$ python -q
>>> import numpy as np
>>> np.set_printoptions(suppress=True, linewidth=120)
>>> def rd(a):
...     return np.round(a, 2) + 0
... 
>>> data = np.load("dump.npy")
>>> data
array([[40,  1, -2, -1,  1],
       [-2, 42,  2,  1, -2],
       [-1,  0, -2,  0, -2],
       [ 0, -1,  0, 21,  1],
       [-2,  1, -1, -1, 22]])
>>> r0 = np.array([-1, -3, -1])
>>> np.convolve(data[0], r0)
array([ -40, -121,  -41,    6,    4,   -2,   -1])
>>> A = np.load("out6.npy")
>>> A
array([[ 2,  0, -4,  2,  3,  5],
       [-2, -1,  4,  0,  3,  3],
       [ 5,  2, -3,  5,  3,  4],
       [-3,  5,  5, -2, -4,  5],
       [ 5,  2, -3,  5,  3,  4]])
>>> [round(float(x), 2) for x in np.linalg.svd(A, compute_uv=False)[:3]]
[15.22, 10.11, 5.66]
>>> rd(np.linalg.norm(A, 2))
np.float64(15.22)
>>> rd(np.linalg.norm(A) ** 2 / np.linalg.norm(A, 2) ** 2)
np.float64(1.63)
>>> rd(np.linalg.norm(A, axis=0))
array([8.19, 5.83, 8.66, 7.62, 7.21, 9.54])
>>> rd(np.linalg.norm(A[2], 1)), rd(np.linalg.norm(A[2], np.inf))
(np.float64(22.0), np.float64(5.0))
>>> np.linalg.norm(A, axis=1).argmax()
np.int64(3)
>>> A[2] @ A[1]
np.int64(-3)
>>> rd(np.linalg.norm(A, 1)), rd(np.linalg.norm(A, np.inf))
(np.float64(21.0), np.float64(24.0))
>>> x = np.array([-1, -3, 0, -3, -3])
>>> rhs = data @ x
>>> rhs
array([ -43, -121,    7,  -63,  -64])
>>> rd(np.linalg.solve(data, rhs))
array([-1., -3.,  0., -3., -3.])
>>> rd(np.linalg.solve(data, data[:, 1]))
array([0., 1., 0., 0., 0.])
>>> np.allclose(A[:-1].T @ np.linalg.lstsq(A[:-1].T, A[-1])[0], A[-1])
True
>>> np.linalg.lstsq(A[:-1].T, A[-1])[2]
np.int32(4)
>>> rd(np.trace(np.linalg.pinv(A) @ A))
np.float64(4.0)
>>> np.abs(np.diag(np.linalg.qr(A)[1])) > 1e-9
array([ True,  True,  True,  True, False])
>>> np.unique(A.round(6), axis=0).shape
(4, 6)
>>> C = np.array([[6, 0, 3, 2, 0, 2], [7, 6, 3, 3, 2, 6]])
>>> rng = np.random.default_rng(98)
>>> feats = rng.normal(size=(13, 2)) @ C + np.array([2, -3, 1, -2, -1, 2])
>>> rd(feats)
array([[-13.24, -10.47,  -6.  ,  -7.91,  -3.49,  -7.64],
       [ 10.18,   1.13,   4.75,   1.19,   0.38,   7.25],
       [ 12.03,   3.4 ,   5.48,   2.06,   1.13,   9.25],
       [  4.29,   0.54,   1.85,  -0.84,   0.18,   4.93],
       [  6.11,  -1.47,   2.93,  -0.46,  -0.49,   4.3 ],
       [  1.62,  -0.83,   0.63,  -1.89,  -0.28,   3.2 ],
       [ 10.33,  -3.4 ,   5.2 ,   0.73,  -1.13,   4.53],
       [ -0.06,  -0.14,  -0.27,  -2.37,  -0.05,   3.06],
       [  5.85,   4.13,   2.33,   0.08,   1.38,   7.64],
       [ -2.04,  -5.7 ,  -0.8 ,  -3.65,  -1.9 ,  -1.  ],
       [  2.5 ,  -4.14,   1.35,  -1.96,  -1.38,   1.47],
       [ 16.06,  12.02,   6.78,   4.36,   4.01,  15.87],
       [  8.86,  -0.16,   4.19,   0.6 ,  -0.05,   6.02]])
>>> Uu, s, Vt = np.linalg.svd(feats)
>>> V = Vt[:(s > 1e-8).sum()]
>>> x = feats[0] + 2 * feats[10] + rng.integers(2) * np.eye(6)[2]
>>> rd(x)
array([ -8.23, -18.75,  -3.3 , -11.83,  -6.25,  -4.7 ])
>>> rd(np.diag(V.T @ V))
array([0.69, 0.77, 0.19, 0.52, 0.09, 0.75])
>>> rd(np.linalg.norm(x - V.T @ V @ x))
np.float64(0.0)
>>> np.linalg.matrix_rank(np.vstack([feats, x]))
np.int64(3)
>>> np.linalg.matrix_rank(feats, rtol=0.1)
np.int64(3)
>>> np.linalg.cond(feats) > 100
np.True_
>>> cov = np.cov(feats, rowvar=False)
>>> rd(np.polyfit(feats[:, 0], feats[:, 5], 1))
array([0.69, 1.22])
>>> rd(np.linalg.eigvalsh(cov)[::-1])
array([129.09,   9.39,   0.  ,   0.  ,   0.  ,   0.  ])
>>> rd(feats.std(axis=0))
array([7.18, 5.16, 3.25, 2.88, 1.72, 5.28])
>>> np.argsort(-feats.std(axis=0).round(6), kind="stable")
array([0, 5, 1, 2, 3, 4])
>>> rd(np.median(feats, axis=0))
array([ 5.85, -0.16,  2.33, -0.46, -0.05,  4.53])
>>> np.argwhere(np.triu(np.abs(np.corrcoef(feats.T)) > 0.8, 1))
array([[0, 1],
       [0, 2],
       [0, 3],
       [0, 4],
       [0, 5],
       [1, 3],
       [1, 4],
       [1, 5],
       [2, 3],
       [2, 5],
       [3, 4],
       [3, 5],
       [4, 5]])
>>> rd(np.corrcoef(feats.T))
array([[1.  , 0.81, 1.  , 0.99, 0.81, 0.94],
       [0.81, 1.  , 0.76, 0.87, 1.  , 0.96],
       [1.  , 0.76, 1.  , 0.98, 0.76, 0.91],
       [0.99, 0.87, 0.98, 1.  , 0.87, 0.97],
       [0.81, 1.  , 0.76, 0.87, 1.  , 0.96],
       [0.94, 0.96, 0.91, 0.97, 0.96, 1.  ]])
>>> labels = feats[:, 4] > np.median(feats[:, 4])
>>> r0 = feats[labels].mean(axis=0) - feats[~labels].mean(axis=0)
>>> ((feats - feats.mean(axis=0)) @ r0 > 0).astype(int)
array([0, 1, 1, 1, 1, 0, 1, 0, 1, 0, 0, 1, 1])
>>> labels.astype(int)
array([0, 1, 1, 1, 0, 0, 0, 1, 1, 0, 0, 1, 0])
>>> np.allclose(feats[:-1].T @ np.linalg.lstsq(feats[:-1].T, feats[-1])[0], feats[-1])
True
>>> np.unique(feats.round(6), axis=0).shape
(13, 6)
>>> rd(feats @ np.linalg.pinv(feats) @ feats)
array([[-13.24, -10.47,  -6.  ,  -7.91,  -3.49,  -7.64],
       [ 10.18,   1.13,   4.75,   1.19,   0.38,   7.25],
       [ 12.03,   3.4 ,   5.48,   2.06,   1.13,   9.25],
       [  4.29,   0.54,   1.85,  -0.84,   0.18,   4.93],
       [  6.11,  -1.47,   2.93,  -0.46,  -0.49,   4.3 ],
       [  1.62,  -0.83,   0.63,  -1.89,  -0.28,   3.2 ],
       [ 10.33,  -3.4 ,   5.2 ,   0.73,  -1.13,   4.53],
       [ -0.06,  -0.14,  -0.27,  -2.37,  -0.05,   3.06],
       [  5.85,   4.13,   2.33,   0.08,   1.38,   7.64],
       [ -2.04,  -5.7 ,  -0.8 ,  -3.65,  -1.9 ,  -1.  ],
       [  2.5 ,  -4.14,   1.35,  -1.96,  -1.38,   1.47],
       [ 16.06,  12.02,   6.78,   4.36,   4.01,  15.87],
       [  8.86,  -0.16,   4.19,   0.6 ,  -0.05,   6.02]])
>>> rd(np.trace(np.linalg.pinv(feats) @ feats))
np.float64(3.0)
>>> E = np.loadtxt("sample12.csv", delimiter=",")
>>> E
array([[ 5.,  5.,  5.],
       [ 5., 10., 10.],
       [ 5., 10., 15.]])
>>> labels = rng.permutation(3)
>>> labels
array([1, 0, 2])
>>> out = E[labels][:, labels]
>>> np.diag(out)
array([10.,  5., 15.])
>>> out
array([[10.,  5., 10.],
       [ 5.,  5.,  5.],
       [10.,  5., 15.]])
>>> np.einsum("ij,ji->", E, E)
np.float64(650.0)
>>> rd(np.linalg.det(E[::-1]))
np.float64(-125.0)
>>> rd(np.linalg.det(E.T))
np.float64(125.0)
>>> out = np.array([[0, -1, -1], [2, 1, 0]])
>>> C = np.kron(out, data)
>>> np.linalg.matrix_rank(C)
np.int64(10)
>>> C
array([[  0,   0,   0,   0,   0, -40,  -1,   2,   1,  -1, -40,  -1,   2,   1,  -1],
       [  0,   0,   0,   0,   0,   2, -42,  -2,  -1,   2,   2, -42,  -2,  -1,   2],
       [  0,   0,   0,   0,   0,   1,   0,   2,   0,   2,   1,   0,   2,   0,   2],
       [  0,   0,   0,   0,   0,   0,   1,   0, -21,  -1,   0,   1,   0, -21,  -1],
       [  0,   0,   0,   0,   0,   2,  -1,   1,   1, -22,   2,  -1,   1,   1, -22],
       [ 80,   2,  -4,  -2,   2,  40,   1,  -2,  -1,   1,   0,   0,   0,   0,   0],
       [ -4,  84,   4,   2,  -4,  -2,  42,   2,   1,  -2,   0,   0,   0,   0,   0],
       [ -2,   0,  -4,   0,  -4,  -1,   0,  -2,   0,  -2,   0,   0,   0,   0,   0],
       [  0,  -2,   0,  42,   2,   0,  -1,   0,  21,   1,   0,   0,   0,   0,   0],
       [ -4,   2,  -2,  -2,  44,  -2,   1,  -1,  -1,  22,   0,   0,   0,   0,   0]])
>>> out = data + rng.integers(-2, 3, (5, 4)) @ rng.integers(-2, 3, (4, 5))
>>> out
array([[40,  4, -2, -1, -5],
       [-6, 40,  6,  3, -2],
       [ 1, -4, -6,  2,  2],
       [-7, -5,  0, 19,  5],
       [-2, -5, -1,  5, 25]])
>>> np.abs(out - data).sum(axis=1)
array([ 9, 12, 16, 17, 15])
>>> np.linalg.matrix_rank(out - data, tol=1e-8)
np.int64(4)
>>> out - data
array([[ 0,  3,  0,  0, -6],
       [-4, -2,  4,  2,  0],
       [ 2, -4, -4,  2,  4],
       [-7, -4,  0, -2,  4],
       [ 0, -6,  0,  6,  3]])
>>> rd(np.linalg.svd(out - data, compute_uv=False))
array([13.08,  9.05,  6.66,  3.1 ,  0.  ])
>>> x = np.array([0, 1, 1, 1, -2])
>>> rhs = out @ x
>>> rhs
array([ 11,  53, -12,   4, -51])
>>> rd(np.linalg.solve(out, out[:, 4]))
array([0., 0., 0., 0., 1.])
>>> rd(np.linalg.solve(out.T, out[1]))
array([0., 1., 0., 0., 0.])
>>> rd(np.linalg.solve(out, rhs + out[:, 1]))
array([ 0.,  2.,  1.,  1., -2.])
>>> K = np.load("run18.npy")
>>> K
array([[-1,  5, -9, -5, -4,  7,  9],
       [ 9, -1,  5, -9, -5, -4,  7],
       [ 7,  9, -1,  5, -9, -5, -4],
       [-4,  7,  9, -1,  5, -9, -5],
       [-5, -4,  7,  9, -1,  5, -9],
       [-9, -5, -4,  7,  9, -1,  5],
       [ 5, -9, -5, -4,  7,  9, -1]])
>>> labels = rng.permutation(7)
>>> out = K[:, labels] * rng.choice([-1, 1], 7)
>>> out
array([[-1, -9,  7, -4,  5, -5, -9],
       [ 9,  5, -4, -5,  9,  1, -7],
       [ 7, -1, -5, -9, -5, -9,  4],
       [-4,  9, -9,  5,  1, -7,  5],
       [-5,  7,  5, -1, -9,  4,  9],
       [-9, -4, -1,  9, -7,  5, -5],
       [ 5, -5,  9,  7,  4,  9,  1]])
>>> Uu, _, Vt = np.linalg.svd(K.T @ out)
>>> labels
array([0, 2, 5, 4, 3, 1, 6])
>>> t = np.deg2rad(30)
>>> mat = np.eye(3)
>>> mat[np.ix_([0, 2], [0, 2])] = [[np.cos(t), -np.sin(t)], [np.sin(t), np.cos(t)]]
>>> rd(mat)
array([[ 0.87,  0.  , -0.5 ],
       [ 0.  ,  1.  ,  0.  ],
       [ 0.5 ,  0.  ,  0.87]])
>>> x = np.array([4, 4, 6, 1, 8])
>>> h = np.maximum(data @ x, 0)
>>> np.flatnonzero(h > 1e-9)
array([0, 1, 3, 4])
>>> data.T @ h
array([5716, 6893, -169,  358, 3500])
>>> np.maximum(data @ (3 * x), 0)
array([477, 471,   0,  75, 495])
>>> rd(np.linalg.pinv(mat))
array([[ 0.87,  0.  ,  0.5 ],
       [ 0.  ,  1.  ,  0.  ],
       [-0.5 ,  0.  ,  0.87]])
>>> rd(np.linalg.norm(mat, axis=0))
array([1., 1., 1.])
>>> rd(mat @ mat.T)
array([[1., 0., 0.],
       [0., 1., 0.],
       [0., 0., 1.]])
>>> arr = np.load("case19.npy")
>>> arr
array([[ 8,  5, 13,  7,  7],
       [ 8,  5, 13,  7,  7],
       [ 4,  1,  9,  3,  3],
       [11,  8, 16, 10, 10],
       [ 7,  4, 12,  6,  6]])
>>> rk = np.linalg.matrix_rank(arr)
>>> rk
np.int64(2)
>>> N = np.linalg.svd(arr)[2][rk:].T
>>> [int(np.linalg.matrix_rank(np.delete(arr, i, axis=0))) for i in range(5)]
[2, 2, 2, 2, 2]
>>> N.shape
(5, 3)
>>> rd(arr @ N)
array([[0., 0., 0.],
       [0., 0., 0.],
       [0., 0., 0.],
       [0., 0., 0.],
       [0., 0., 0.]])
>>> Uu, s, Vt = np.linalg.svd(arr)
>>> rd(s)
array([41.68,  3.61,  0.  ,  0.  ,  0.  ])
>>> out = Uu[:, :2] @ np.diag(s[:2]) @ Vt[:2]
>>> rd(np.linalg.norm(arr - out) / np.linalg.norm(arr))
np.float64(0.0)
>>> rd(out)
array([[ 8.,  5., 13.,  7.,  7.],
       [ 8.,  5., 13.,  7.,  7.],
       [ 4.,  1.,  9.,  3.,  3.],
       [11.,  8., 16., 10., 10.],
       [ 7.,  4., 12.,  6.,  6.]])
>>> rd(np.abs(arr - out).max())
np.float64(0.0)
>>> m1 = np.loadtxt("m.csv", delimiter=",")
>>> rd(m1)
array([[ 0.  , -0.01, -0.02, -0.06,  0.02,  0.  ,  0.01],
       [-0.01,  0.1 ,  0.16,  0.22,  0.08, -0.11,  0.01],
       [-0.02,  0.16,  0.25,  0.28,  0.2 , -0.21,  0.04],
       [-0.06,  0.22,  0.28,  0.75, -0.21, -0.06, -0.11],
       [ 0.02,  0.08,  0.2 , -0.21,  0.6 , -0.34,  0.19],
       [ 0.  , -0.11, -0.21, -0.06, -0.34,  0.24, -0.09],
       [ 0.01,  0.01,  0.04, -0.11,  0.19, -0.09,  0.06]])
>>> ev, V = np.linalg.eigh(m1)
>>> x = np.array([3, -9, -6, 5, 2, -4, -9])
>>> rd(x @ m1 @ x / (x @ x)), rd(ev[0]), ev[-1]
(np.float64(0.03), np.float64(0.0), np.float64(1.0))
>>> rd(np.linalg.eigvalsh(m1[1:, 1:]))
array([0., 0., 0., 0., 1., 1.])
